>>> import numpy as np
>>> import numpy.linalg as la
>>> np.set_printoptions(precision=1, suppress=True, linewidth=100)
>>> J = np.loadtxt("sample7.csv", delimiter=",")
>>> print(J)
[[ -8.6  -1.4   8.5  -3.7   1.4  -9.4   3.7  -5.5]
 [  1.   -5.   -8.9  11.4  -5.4   1.3   1.9   7.6]
 [  4.1  -2.9   4.6   7.2   8.8  -3.7   1.7  -5.3]
 [ -8.1  -2.    8.4  -0.3  -1.   -8.2   6.2  -4.2]
 [  1.4  -5.4  -9.8  10.1  -6.7   2.2   3.5   7.3]
 [  5.1  -2.2   3.6   6.6   8.8  -2.9   6.5  -3.5]
 [  0.2  -4.7  -8.5  10.6  -6.7   4.    1.6   8. ]
 [  3.3  -4.4   3.9   6.7   8.1  -3.    5.5  -6.2]
 [  2.7  -3.4   3.7   5.8   9.   -4.8   5.1  -5. ]
 [ -8.9   0.6   7.2  -2.    0.4  -8.8   4.8  -7.6]
 [  2.   -0.5   3.2   5.    8.2  -4.1   2.2  -5.2]
 [ -8.1  -1.1   8.   -2.   -1.7  -7.4   5.1  -4.5]
 [  3.5  -1.6   5.5   5.7   7.5  -4.5   4.2  -7.3]
 [  3.8  -2.6   3.4   7.5   7.3  -3.7   5.6  -4.2]
 [  4.1  -2.9   5.4   7.    9.   -4.5   4.7  -5.3]
 [  0.5  -4.9 -10.1  10.3  -6.8   3.1   0.8   9.9]
 [ -9.3  -1.7   9.2  -0.7   0.1  -8.    7.1  -4.6]
 [ -6.4  -2.4   7.1  -3.7  -1.9  -8.2   5.8  -5.1]
 [ -9.5  -1.5   8.3  -2.8  -1.   -8.8   6.3  -5.6]
 [  3.9  -0.5   3.    5.9   8.9  -3.3   3.6  -5.4]
 [ -0.7  -6.5  -7.7   9.   -5.9   1.4   0.8   9.3]
 [  4.2  -0.9   3.9   5.6   5.7  -1.4   4.9  -5.2]
 [  2.9  -2.4   2.8   6.3   7.9  -5.4   2.6  -4.9]
 [ -0.7  -4.3 -10.   10.1  -4.8   1.8   3.5   7.8]
 [-10.4  -2.5   8.5  -2.3   0.3  -8.6   6.9  -5.6]
 [  0.2  -5.5  -8.6   8.5  -5.3   2.1   2.2  10.9]
 [  0.3  -5.4 -10.2  11.7  -6.9   0.5   3.1   8.3]
 [  1.1  -4.1  -8.8  11.3  -5.2   2.    1.    7.8]
 [ -6.9  -1.2   7.6  -2.3   0.2 -10.3   6.1  -6.4]]
>>> C2 = np.cov(J, rowvar=False)
>>> print(round(float(np.corrcoef(J[:, 3], J[:, 1])[0, 1]), 1))
-0.7
>>> print(C2.shape)
(8, 8)
>>> print(np.argwhere(np.triu(np.abs(np.corrcoef(J.T)) > 0.8, 1)))
[[0 3]
 [1 2]
 [1 7]
 [2 3]
 [2 5]
 [2 7]
 [3 5]
 [5 7]]
>>> print(J.std(axis=0))
[5.2 1.8 7.2 5.1 6.  4.3 1.9 6.5]
>>> Ac = (J - J.mean(axis=0)) / J.std(axis=0)
>>> print(np.argwhere(np.abs(Ac) > 2))
[[20  1]]
>>> print(Ac.std(axis=0))
[1. 1. 1. 1. 1. 1. 1. 1.]
>>> beta = la.lstsq(np.delete(Ac, 4, axis=1), Ac[:, 4])[0]
>>> print(np.abs(beta).argmax())
0
